$ python -q
>>> import numpy as np
>>> from numpy import linalg as LA
>>> np.set_printoptions(precision=4, suppress=True, linewidth=140)
>>> A2 = np.array([[-5, 7, 7], [-5, -2, -4], [-1, -3, -6]])
>>> Z = np.array([[1, -2, 0, 0, 0],
...     [0, 0, -2, -1, 0],
...     [1, 1, -1, 0, 1],
...     [-2, 2, -1, -1, 2],
...     [0, 2, -2, 2, 1]])
>>> arr = np.block([[A2, np.zeros((3, 5))], [np.zeros((5, 3)), Z]])
>>> arr
array([[-5.,  7.,  7.,  0.,  0.,  0.,  0.,  0.],
       [-5., -2., -4.,  0.,  0.,  0.,  0.,  0.],
       [-1., -3., -6.,  0.,  0.,  0.,  0.,  0.],
       [ 0.,  0.,  0.,  1., -2.,  0.,  0.,  0.],
       [ 0.,  0.,  0.,  0.,  0., -2., -1.,  0.],
       [ 0.,  0.,  0.,  1.,  1., -1.,  0.,  1.],
       [ 0.,  0.,  0., -2.,  2., -1., -1.,  2.],
       [ 0.,  0.,  0.,  0.,  2., -2.,  2.,  1.]])
>>> rng = np.random.default_rng(11)
>>> A2 = arr + rng.integers(-2, 3, (8, 5)) @ rng.integers(-2, 3, (5, 8))
>>> A2
array([[-11.,   7.,   9.,   0.,   1.,   2.,  -3.,  -5.],
       [ -9.,  -7.,  -4.,   5.,  -2.,  -5.,  -4.,   6.],
       [  7.,  -1.,  -6.,  -4.,   4.,  -2.,   2.,   8.],
       [  0.,  -4.,  12.,   2.,   1.,   1.,  -2.,  -5.],
       [ -2.,   1., -10.,   2.,  -5.,  -1.,   1.,   0.],
       [ -4.,  -8.,   8.,   8.,  -1.,  -7.,  -5.,   4.],
       [ -4.,  -7.,   4.,   3.,   2.,  -2.,  -5.,   3.],
       [  4.,  -2.,  12.,   0.,   4.,  -4.,   2.,  -1.]])
>>> np.round(LA.svd(A2 - arr, compute_uv=False), 4) + 0
array([25.8665, 19.0116, 15.205 ,  5.5217,  3.4353,  0.    ,  0.    ,  0.    ])
>>> np.abs(A2 - arr).sum(axis=1)
array([19., 31., 30., 28., 23., 43., 26., 24.])
>>> LA.matrix_rank(A2 - arr, tol=1e-8)
np.int64(5)
>>> A2 - arr
array([[ -6.,   0.,   2.,   0.,   1.,   2.,  -3.,  -5.],
       [ -4.,  -5.,   0.,   5.,  -2.,  -5.,  -4.,   6.],
       [  8.,   2.,   0.,  -4.,   4.,  -2.,   2.,   8.],
       [  0.,  -4.,  12.,   1.,   3.,   1.,  -2.,  -5.],
       [ -2.,   1., -10.,   2.,  -5.,   1.,   2.,   0.],
       [ -4.,  -8.,   8.,   7.,  -2.,  -6.,  -5.,   3.],
       [ -4.,  -7.,   4.,   5.,   0.,  -1.,  -4.,   1.],
       [  4.,  -2.,  12.,   0.,   2.,  -2.,   0.,  -2.]])
>>> A = np.load("arr.npy")
>>> A
array([[ 0.5409,  0.2196, -0.2507, -0.0266,  0.3696],
       [ 0.2196,  0.8534, -0.0524,  0.0608, -0.2655],
       [-0.2507, -0.0524,  0.1495,  0.1847, -0.1656],
       [-0.0266,  0.0608,  0.1847,  0.9428,  0.1239],
       [ 0.3696, -0.2655, -0.1656,  0.1239,  0.5134]])
>>> U, s, VT = LA.svd(A)
>>> np.argmax(s[:-1] / (s[1:] + 1e-6)) + 1
np.int64(3)
>>> A2 = U[:, :3] @ np.diag(s[:3]) @ VT[:3]
>>> A2
array([[ 0.5409,  0.2196, -0.2507, -0.0266,  0.3696],
       [ 0.2196,  0.8534, -0.0524,  0.0608, -0.2655],
       [-0.2507, -0.0524,  0.1495,  0.1847, -0.1656],
       [-0.0266,  0.0608,  0.1847,  0.9428,  0.1239],
       [ 0.3696, -0.2655, -0.1656,  0.1239,  0.5134]])
>>> LA.matrix_rank(A2)
np.int64(3)
>>> K = np.array([[0.0, 0.2, -1.3, -0.7, 0.1, 1.4, 0.8],
...     [0.1, 0.2, -0.7, 0.0, 1.1, 0.6, -0.4],
...     [-0.2, 0.1, 0.7, 0.9, -1.5, 2.1, 0.7],
...     [0.9, 1.6, 0.2, 0.4, 0.4, 0.9, -2.2],
...     [-0.4, 0.7, 0.4, -1.3, -1.4, 0.0, 0.8],
...     [0.0, -1.3, -1.1, -1.2, 0.5, 0.4, 1.0],
...     [-0.9, 0.6, -0.8, -0.7, 0.1, 0.7, -1.0],
...     [-0.1, 0.3, -1.7, -1.4, 0.5, -0.5, -0.5]])
>>> x0 = np.array([2, 0, 1, 1, 1, 2, 0])
>>> target = K @ x0
>>> np.round(LA.pinv(K) @ K, 4) + 0
array([[1., 0., 0., 0., 0., 0., 0.],
       [0., 1., 0., 0., 0., 0., 0.],
       [0., 0., 1., 0., 0., 0., 0.],
       [0., 0., 0., 1., 0., 0., 0.],
       [0., 0., 0., 0., 1., 0., 0.],
       [0., 0., 0., 0., 0., 1., 0.],
       [0., 0., 0., 0., 0., 0., 1.]])
>>> np.round(LA.solve(K.T @ K, K.T @ target), 4) + 0
array([2., 0., 1., 1., 1., 2., 0.])
>>> target = target + 0.1 * rng.normal(size=8)
>>> target
array([ 0.9348,  1.8248,  4.0099,  4.4715, -3.1662, -1.0838, -1.9734, -3.7874])
>>> b, *_ = LA.lstsq(K, target)
>>> b.round()
array([2., 0., 1., 1., 1., 2., 0.])
>>> [round(float(LA.norm(LA.solve(K.T @ K + lam * np.eye(7), K.T @ target))), 2) for lam in (0, 1, 10, 100)]
[3.3, 2.61, 1.26, 0.24]
>>> np.round(K.T @ (target - K @ b), 4) + 0
array([0., 0., 0., 0., 0., 0., 0.])
>>> round(float(LA.norm(target - K @ b)), 4)
0.083
